$ python3 -q
>>> import numpy as np
>>> np.set_printoptions(precision=2, suppress=True, linewidth=100)
>>> m1 = np.load("dump.npy")
>>> m1
array([[ 1,  1,  2,  1,  2,  2, -2,  0, -1,  0, -2,  3, -2],
       [ 3, -2, -3,  3,  2,  1, -1,  1, -1,  2,  0, -2, -1],
       [-3, -3, -3,  0, -3,  1,  2,  3,  2,  1, -1, -1,  3],
       [-2,  3, -1,  2, -1,  2,  0, -2, -1,  0,  1, -2, -3],
       [-1,  1,  3,  3,  1, -2,  1,  0, -1,  1,  1,  0, -1],
       [-2,  3, -3, -3,  2, -2,  1,  1,  1,  2, -2,  1, -3],
       [-2,  0,  3, -3,  3,  2,  1,  0,  0,  1, -1,  0,  1],
       [-2,  3, -3,  3, -1, -2,  2, -3,  3,  1,  1,  2,  0],
       [-2,  2,  0,  2, -3,  2,  2,  2,  3,  1, -1, -3, -3],
       [-2, -1, -2,  3,  1, -2,  3,  0,  3, -2,  2, -1, -2],
       [ 1,  3,  0,  1, -1,  3, -2,  2,  1,  0, -3,  0,  3],
       [-2,  0,  2, -1,  3, -2,  1,  3, -2, -2,  1,  3, -2],
       [ 3, -2,  0,  2,  1,  1, -2,  0,  3, -3, -2, -1, -3],
       [-3, -3,  2, -1,  3,  1, -2,  2,  0,  0,  3,  3,  0],
       [-1,  2,  2,  2,  0,  2,  3,  3,  2,  2,  0, -2,  1],
       [ 2,  1,  2,  1,  0,  2,  2,  2,  1,  2,  1, -1, -2]])
>>> B = np.c_[m1[:, :10] @ np.array([[6, 3, 4, 3, 8, 3, 7, 2, 8, 7],
...     [8, 8, 3, 1, 7, 7, 1, 0, 9, 8],
...     [5, 0, 4, 3, 8, 2, 7, 0, 8, 7],
...     [2, 1, 2, 8, 2, 8, 6, 4, 4, 4],
...     [0, 1, 8, 7, 7, 9, 1, 0, 8, 7],
...     [7, 5, 9, 0, 8, 4, 7, 7, 0, 6],
...     [3, 4, 1, 0, 0, 0, 5, 0, 4, 6],
...     [7, 9, 6, 8, 1, 7, 0, 1, 9, 4],
...     [9, 5, 5, 1, 8, 0, 5, 6, 3, 0],
...     [9, 2, 5, 6, 7, 5, 7, 2, 7, 3]]), np.array([1, 2, 2, -3, 2, -3, -3, -1, 3, -1, 2, -1, 1, -3, -1, -2])]
>>> B
array([[ 25,  11,  44,  31,  55,  48,  29,  14,  42,  47,   1],
       [ 13,   7,  35,  55,  21,  52,  29,  24,  26,  20,   2],
       [  4,  16, -13, -10, -56, -33, -14,  18, -51, -54,   2],
       [  2,   6,  -6, -14,   0,  14,   2,  10, -18,   8,  -3],
       [ 12,   0,   8,  43,  19,  40,  27,  -8,  53,  38,   2],
       [ 14,  29,   3,  -1,  -4,  12, -38, -19,  21,  -5,  -3],
       [ 23,  10,  46,   6,  46,  16,  18,   0,  31,  37,  -3],
       [ 10,   8, -27, -10,  -8,   0,   3,  11, -12, -15,  -1],
       [ 78,  62,  30,  16,  30,  24,  43,  40,  28,  24,   3],
       [-20,   3, -15,   9, -32,  -2,  -8,   8, -14, -17,  -1],
       [ 70,  57,  49,  24,  58,  49,  31,  35,  44,  42,   2],
       [-30,   3,   3,  23, -24,  20, -36, -35,  31,  17,  -1],
       [  7,   2,  25,  15,  32,   9,  23,  33,   2,   5,   1],
       [-19, -16,  28,  23,   0,  11, -16,  -1,  -5, -12,  -3],
       [104,  78,  73,  59,  75,  70,  74,  39,  93,  79,  -1],
       [ 93,  60,  68,  50,  81,  57,  78,  34,  88,  78,  -2]])
>>> np.linalg.matrix_rank(B)
np.int64(11)
>>> x = np.array([1, 2, 0, 1, 2, 1, 1, 2, 2, 1, 0, 1, 0])
>>> y = m1 @ x
>>> np.round(np.linalg.solve(m1.T @ m1, m1.T @ y), 2) + 0
array([1., 2., 0., 1., 2., 1., 1., 2., 2., 1., 0., 1., 0.])
>>> rng = np.random.default_rng(11394)
>>> y = y + 0.05 * rng.normal(size=16)
>>> y
array([ 9.05,  6.03, -1.95, -2.02,  3.97, 11.1 ,  5.06,  8.06, 10.12,  5.05, 13.05,  4.99,  4.06,
        2.05, 20.07, 16.06])
>>> coef, *_ = np.linalg.lstsq(m1, y)
>>> [round(float(np.linalg.norm(np.linalg.solve(m1.T @ m1 + lam * np.eye(13), m1.T @ y))), 2) for lam in (0, 1, 10, 100)]
[4.71, 4.57, 3.78, 1.76]
>>> W0 = np.loadtxt("mat.csv", delimiter=",")
>>> W0
array([[-91.,  -1.,   2.,   1.,   2.,   0.,   0.,  -2.],
       [  1.,  -9.,   0.,  -1.,   2.,  -1.,  -2.,   1.],
       [ -1.,  -2., -89.,   2.,   1.,  -2.,   1.,   1.],
       [ -2.,  -2.,   2.,  68.,  -2.,   2.,   0.,   1.],
       [  2.,   0.,  -2.,   2., -29.,   2.,   1.,   0.],
       [  2.,  -2.,   0.,   1.,   0.,  18.,  -2.,  -2.],
       [  0.,  -2.,   1.,  -1.,  -1.,   0.,  31.,  -1.],
       [  0.,  -2.,  -2.,   0.,   2.,   0.,  -2., -32.]])
>>> x = np.array([1, 0, -3, -2, -3, 0, -2, -1])
>>> W0 @ np.eye(8)[7]
array([ -2.,   1.,   1.,   1.,   0.,  -2.,  -1., -32.])
>>> W0 @ x
array([-103.,    0.,  256., -139.,   89.,    6.,  -59.,   36.])
>>> print(np.sign((W0 @ x).round(6)))
[-1.  0.  1. -1.  1.  1. -1.  1.]
>>> (W0 @ x).argmax()
np.int64(2)
>>> z = rng.permutation(8)
>>> z
array([6, 2, 7, 4, 5, 0, 1, 3])
>>> B = W0[z][:, z]
>>> np.diag(B)
array([ 31., -89., -32., -29.,  18., -91.,  -9.,  68.])
>>> np.trace(B)
np.float64(-133.0)
>>> np.sort(np.abs(np.linalg.eigvals(W0)))
array([ 9.27, 18.02, 28.95, 31.12, 31.96, 68.04, 90.01, 90.01])
>>> print(np.trace(W0))
-133.0
>>> print(np.allclose(W0 @ W0.T, W0.T @ W0))
False
>>> np.allclose(W0, W0.T)
False
>>> x = np.array([-1, 2, 0, -3, 0, -2, 2, -3])
>>> y = W0 @ x
>>> coef, lr = np.zeros(8), 1 / np.linalg.norm(W0, 2) ** 2
>>> for i in range(5):
...     coef -= lr * W0.T @ (W0 @ coef - y)
...     if i % 1 == 0: print(i, round(np.linalg.norm(W0 @ coef - y), 2))
... 
0 140.69
1 100.37
2 83.65
3 73.98
4 66.67
>>> np.round(np.linalg.cond(W0), 2)
np.float64(9.95)
>>> coef.round(2) + 0
array([-1.02,  0.1 ,  0.  , -3.09,  0.15, -0.46,  0.89, -1.38])
>>> J = np.load("out19.npy")
>>> J
array([[4., 3., 3., 0., 0., 0., 3., 0., 3., 3., 3., 3., 0.],
       [3., 4., 3., 0., 0., 0., 3., 0., 3., 3., 3., 3., 0.],
       [3., 3., 4., 0., 0., 0., 3., 0., 3., 3., 3., 3., 0.],
       [0., 0., 0., 4., 3., 3., 0., 3., 0., 0., 0., 0., 3.],
       [0., 0., 0., 3., 4., 3., 0., 3., 0., 0., 0., 0., 3.],
       [0., 0., 0., 3., 3., 4., 0., 3., 0., 0., 0., 0., 3.],
       [3., 3., 3., 0., 0., 0., 4., 0., 3., 3., 3., 3., 0.],
       [0., 0., 0., 3., 3., 3., 0., 4., 0., 0., 0., 0., 3.],
       [3., 3., 3., 0., 0., 0., 3., 0., 4., 3., 3., 3., 0.],
       [3., 3., 3., 0., 0., 0., 3., 0., 3., 4., 3., 3., 0.],
       [3., 3., 3., 0., 0., 0., 3., 0., 3., 3., 4., 3., 0.],
       [3., 3., 3., 0., 0., 0., 3., 0., 3., 3., 3., 4., 0.],
       [0., 0., 0., 3., 3., 3., 0., 3., 0., 0., 0., 0., 4.]])
>>> f, r1 = m1[14], m1[12]
>>> f @ f
np.int64(48)
>>> pr = (f @ r1) / (f @ f) * f
>>> np.linalg.matrix_rank(np.outer(f, r1))
np.int64(1)
>>> round(float(np.linalg.norm(f + r1) ** 2 + np.linalg.norm(f - r1) ** 2), 2)
206.0
>>> np.round((r1 - pr) @ f, 2)
np.float64(0.0)
>>> r1 - pr
array([ 2.83, -1.67,  0.33,  2.33,  1.  ,  1.33, -1.5 ,  0.5 ,  3.33, -2.67, -2.  , -1.33, -2.83])
>>> np.round(np.abs(np.linalg.svd(J)[2][-1]), 2) + 0
array([0.  , 0.  , 0.  , 0.32, 0.73, 0.2 , 0.21, 0.31, 0.18, 0.  , 0.14, 0.18, 0.31])
>>> np.round(np.linalg.norm(J, 2) / np.linalg.norm(J), 2)
np.float64(0.84)
>>> np.argsort(-np.linalg.norm(J, axis=0).round(6), kind="stable")[:3]
array([0, 1, 2])
>>> [round(float(x), 2) for x in np.linalg.svd(J, compute_uv=False)[:3]]
[25.0, 16.0, 1.0]
>>> round(np.log10(np.linalg.cond(J)))
1
>>> print(np.linalg.matrix_rank(J, rtol=0.1))
2
>>> print(np.linalg.cond(J) > 100)
False
>>> z = rng.permutation(13)
>>> z
array([ 1,  7,  2,  6,  5, 10,  3, 11,  0, 12,  4,  8,  9])
>>> B = J[z][:, z]
>>> np.sort(np.abs(np.linalg.eigvals(B)))
array([ 1.,  1.,  1.,  1.,  1.,  1.,  1.,  1.,  1.,  1.,  1., 16., 25.])
>>> round(np.linalg.det(B), 2), round(float(np.linalg.det(J[z])), 2)
(np.float64(400.0), 400.0)
>>> evals, evecs = np.linalg.eigh(J)
>>> x = np.array([2, 0, 1, 2, -1, 0, 1, -2, 1, 0, 0, 0, -1])
>>> x @ J @ x
np.float64(104.0)
>>> (np.sign(evecs[:, -1].round(6)) == np.sign(evecs[0, -1].round(6))).astype(int)
array([1, 1, 1, 0, 0, 0, 1, 0, 1, 1, 1, 1, 0])
>>> np.round(x @ J @ x / (x @ x), 2), round(float(evals[0]), 2), round(evals[-1], 2)
(np.float64(6.12), 1.0, np.float64(25.0))
>>> X = np.loadtxt("test3.csv", delimiter=",")
>>> X
array([[ 0.48, -2.38, -0.94, -1.8 ,  1.52, -1.58, -3.6 , -2.06, -0.44,  1.4 ,  0.56, -0.76],
       [ 0.99, -1.87, -0.85, -0.3 ,  1.25, -0.74, -2.16, -0.56,  0.1 , -0.07,  0.44, -0.04],
       [ 0.93, -2.04, -0.9 , -0.6 ,  1.35, -0.93, -2.52, -0.87,  0.  ,  0.21,  0.48, -0.18],
       [ 2.73, -6.29, -2.75, -2.1 ,  4.15, -2.98, -7.92, -2.92, -0.1 ,  0.91,  1.48, -0.68],
       [ 1.43, -3.74, -1.6 , -1.6 ,  2.45, -1.93, -4.92, -2.07, -0.2 ,  0.91,  0.88, -0.58],
       [-1.12,  3.06,  1.3 ,  1.4 , -2.  ,  1.62,  4.08,  1.78,  0.2 , -0.84, -0.72,  0.52],
       [-0.34,  1.53,  0.61,  1.1 , -0.98,  0.99,  2.28,  1.27,  0.26, -0.84, -0.36,  0.46]])
>>> left, sigma, vt = np.linalg.svd(X)
>>> evecs = vt[:(sigma > 1e-8).sum()]
>>> x = X[2] + -2 * X[1] + rng.integers(2) * np.eye(12)[5]
>>> x
array([-1.05,  1.7 ,  0.8 ,  0.  , -1.15,  0.55,  1.8 ,  0.25, -0.2 ,  0.35, -0.4 , -0.1 ])
>>> np.diag(evecs.T @ evecs)
array([0.19, 0.29, 0.07, 0.23, 0.14, 0.07, 0.39, 0.21, 0.04, 0.28, 0.02, 0.06])
>>> round(float(np.linalg.norm(x - evecs.T @ evecs @ x)), 2)
0.0
>>> np.round(evecs.T @ evecs, 2) + 0
array([[ 0.19, -0.19, -0.1 ,  0.14,  0.13,  0.  , -0.12,  0.1 ,  0.08, -0.18,  0.04,  0.08],
       [-0.19,  0.29,  0.14, -0.01, -0.2 ,  0.09,  0.3 ,  0.03, -0.04,  0.08, -0.07, -0.02],
       [-0.1 ,  0.14,  0.07, -0.03, -0.1 ,  0.03,  0.13, -0.01, -0.03,  0.06, -0.03, -0.02],
       [ 0.14, -0.01, -0.03,  0.23,  0.02,  0.1 ,  0.13,  0.22,  0.1 , -0.25,  0.  ,  0.12],
       [ 0.13, -0.2 , -0.1 ,  0.02,  0.14, -0.05, -0.2 , -0.01,  0.03, -0.06,  0.05,  0.02],
       [ 0.  ,  0.09,  0.03,  0.1 , -0.05,  0.07,  0.15,  0.11,  0.03, -0.09, -0.02,  0.05],
       [-0.12,  0.3 ,  0.13,  0.13, -0.2 ,  0.15,  0.39,  0.16,  0.01, -0.07, -0.07,  0.04],
       [ 0.1 ,  0.03, -0.01,  0.22, -0.01,  0.11,  0.16,  0.21,  0.08, -0.22, -0.01,  0.11],
       [ 0.08, -0.04, -0.03,  0.1 ,  0.03,  0.03,  0.01,  0.08,  0.04, -0.11,  0.01,  0.05],
       [-0.18,  0.08,  0.06, -0.25, -0.06, -0.09, -0.07, -0.22, -0.11,  0.28, -0.02, -0.13],
       [ 0.04, -0.07, -0.03,  0.  ,  0.05, -0.02, -0.07, -0.01,  0.01, -0.02,  0.02,  0.01],
       [ 0.08, -0.02, -0.02,  0.12,  0.02,  0.05,  0.04,  0.11,  0.05, -0.13,  0.01,  0.06]])
>>> W1 = np.array([[-4, 3, 5, -2, -4, 5],
...     [-3, 1, 0, -4, 1, 1],
...     [-5, -4, 1, -5, 4, 4],
...     [-2, 5, -4, 1, -2, 3],
...     [2, 2, 5, 3, -5, -3],
...     [3, -3, -3, -5, 2, 4],
...     [3, 4, -5, 1, -4, 5],
...     [-5, 1, 1, 0, -2, 5],
...     [4, -2, 1, 1, 2, 4],
...     [5, -2, -3, -5, 0, -4],
...     [4, 1, 0, -2, 3, -2],
...     [-2, 4, 5, -2, -4, 0]])
>>> coef = np.array([1, 1, 0, 0, 1, 2])
>>> H = np.maximum(X @ W1 + coef, 0)
>>> print((H > 0).astype(int))
[[1 0 1 1 1 0]
 [1 0 1 1 0 0]
 [1 0 1 1 0 0]
 [1 0 1 1 0 0]
 [1 0 1 1 1 0]
 [0 1 0 0 1 1]
 [0 1 0 0 0 1]]
>>> print((H > 0).mean(axis=0))
[0.71 0.29 0.71 0.71 0.43 0.29]
>>> np.linalg.matrix_rank(H)
np.int64(6)
>>> C = np.array([[1, 2], [-3, 0], [0, -1], [-1, -3], [0, 3], [-2, 1]])
>>> W1 @ C
array([[-21, -14],
       [ -4,  10],
       [  4,  20],
       [-24,  -6],
       [ -1, -28],
       [  9,  34],
       [-20,   1],
       [-18, -12],
       [  1,  14],
       [ 24,  24],
       [  7,  21],
       [-12, -15]])
